% python3 -q
>>> import numpy as np
>>> import numpy.linalg as la
>>> np.set_printoptions(precision=1, suppress=True, linewidth=200)
>>> W0 = np.load("a.npy")
>>> W0
array([[0, 1, 1, 0, 0, 0, 0, 0, 1, 1, 1],
       [1, 0, 1, 0, 0, 0, 0, 0, 1, 1, 1],
       [1, 1, 0, 0, 0, 0, 0, 0, 1, 1, 1],
       [0, 0, 0, 0, 0, 1, 1, 1, 0, 0, 0],
       [0, 0, 0, 0, 0, 0, 0, 0, 0, 0, 0],
       [0, 0, 0, 1, 0, 0, 1, 1, 0, 0, 0],
       [0, 0, 0, 1, 0, 1, 0, 1, 0, 0, 0],
       [0, 0, 0, 1, 0, 1, 1, 0, 0, 0, 0],
       [1, 1, 1, 0, 0, 0, 0, 0, 0, 1, 1],
       [1, 1, 1, 0, 0, 0, 0, 0, 1, 0, 0],
       [1, 1, 1, 0, 0, 0, 0, 0, 1, 0, 0]])
>>> evals, evecs = la.eigh(W0)
>>> np.abs(evecs[:, -1])
array([0.4, 0.4, 0.4, 0. , 0. , 0. , 0. , 0. , 0.4, 0.4, 0.4])
>>> round(evals.sum(), 1), np.trace(W0)
(np.float64(0.0), np.int64(0))
>>> np.round(evecs.T @ evecs, 1) + 0
array([[1., 0., 0., 0., 0., 0., 0., 0., 0., 0., 0.],
       [0., 1., 0., 0., 0., 0., 0., 0., 0., 0., 0.],
       [0., 0., 1., 0., 0., 0., 0., 0., 0., 0., 0.],
       [0., 0., 0., 1., 0., 0., 0., 0., 0., 0., 0.],
       [0., 0., 0., 0., 1., 0., 0., 0., 0., 0., 0.],
       [0., 0., 0., 0., 0., 1., 0., 0., 0., 0., 0.],
       [0., 0., 0., 0., 0., 0., 1., 0., 0., 0., 0.],
       [0., 0., 0., 0., 0., 0., 0., 1., 0., 0., 0.],
       [0., 0., 0., 0., 0., 0., 0., 0., 1., 0., 0.],
       [0., 0., 0., 0., 0., 0., 0., 0., 0., 1., 0.],
       [0., 0., 0., 0., 0., 0., 0., 0., 0., 0., 1.]])
>>> np.round(evecs @ np.diag(evals) @ evecs.T, 1) + 0
array([[0., 1., 1., 0., 0., 0., 0., 0., 1., 1., 1.],
       [1., 0., 1., 0., 0., 0., 0., 0., 1., 1., 1.],
       [1., 1., 0., 0., 0., 0., 0., 0., 1., 1., 1.],
       [0., 0., 0., 0., 0., 1., 1., 1., 0., 0., 0.],
       [0., 0., 0., 0., 0., 0., 0., 0., 0., 0., 0.],
       [0., 0., 0., 1., 0., 0., 1., 1., 0., 0., 0.],
       [0., 0., 0., 1., 0., 1., 0., 1., 0., 0., 0.],
       [0., 0., 0., 1., 0., 1., 1., 0., 0., 0., 0.],
       [1., 1., 1., 0., 0., 0., 0., 0., 0., 1., 1.],
       [1., 1., 1., 0., 0., 0., 0., 0., 1., 0., 0.],
       [1., 1., 1., 0., 0., 0., 0., 0., 1., 0., 0.]])
>>> np.round(la.eigvalsh(W0 + -3 * np.eye(11)), 1) + 0
array([-4.7, -4. , -4. , -4. , -4. , -4. , -4. , -3. , -3. ,  0. ,  1.7])
>>> (evals > 1e-8).sum(), (evals < -1e-8).sum()
(np.int64(2), np.int64(7))
>>> np.round(la.eigvalsh(W0 @ W0), 1) + 0
array([ 0. ,  0. ,  1. ,  1. ,  1. ,  1. ,  1. ,  1. ,  2.9,  9. , 22.1])
>>> np.unique(evals.round(6) + 0, return_counts=True)[1]
array([1, 6, 2, 1, 1])
>>> left, s, vt = la.svd(W0)
>>> np.argmax(s[:-1] / (s[1:] + 1e-6)) + 1
np.int64(9)
>>> out = left[:, :9] @ np.diag(s[:9]) @ vt[:9]
>>> out.round(1) + 0
array([[0., 1., 1., 0., 0., 0., 0., 0., 1., 1., 1.],
       [1., 0., 1., 0., 0., 0., 0., 0., 1., 1., 1.],
       [1., 1., 0., 0., 0., 0., 0., 0., 1., 1., 1.],
       [0., 0., 0., 0., 0., 1., 1., 1., 0., 0., 0.],
       [0., 0., 0., 0., 0., 0., 0., 0., 0., 0., 0.],
       [0., 0., 0., 1., 0., 0., 1., 1., 0., 0., 0.],
       [0., 0., 0., 1., 0., 1., 0., 1., 0., 0., 0.],
       [0., 0., 0., 1., 0., 1., 1., 0., 0., 0., 0.],
       [1., 1., 1., 0., 0., 0., 0., 0., 0., 1., 1.],
       [1., 1., 1., 0., 0., 0., 0., 0., 1., 0., 0.],
       [1., 1., 1., 0., 0., 0., 0., 0., 1., 0., 0.]])
>>> la.matrix_rank(W0, rtol=0.05)
np.int64(9)
>>> round(la.norm(W0 - out, 2), 1), round(s[9], 1)
(np.float64(0.0), np.float64(0.0))
>>> np.unravel_index(np.abs(W0).argmax(), W0.shape)
(np.int64(0), np.int64(1))
>>> round(float(la.norm(W0)), 1)
6.3
>>> W0.sum(axis=1)
array([5, 5, 5, 3, 0, 3, 3, 3, 5, 4, 4])
>>> la.matrix_rank(W0)
np.int64(9)
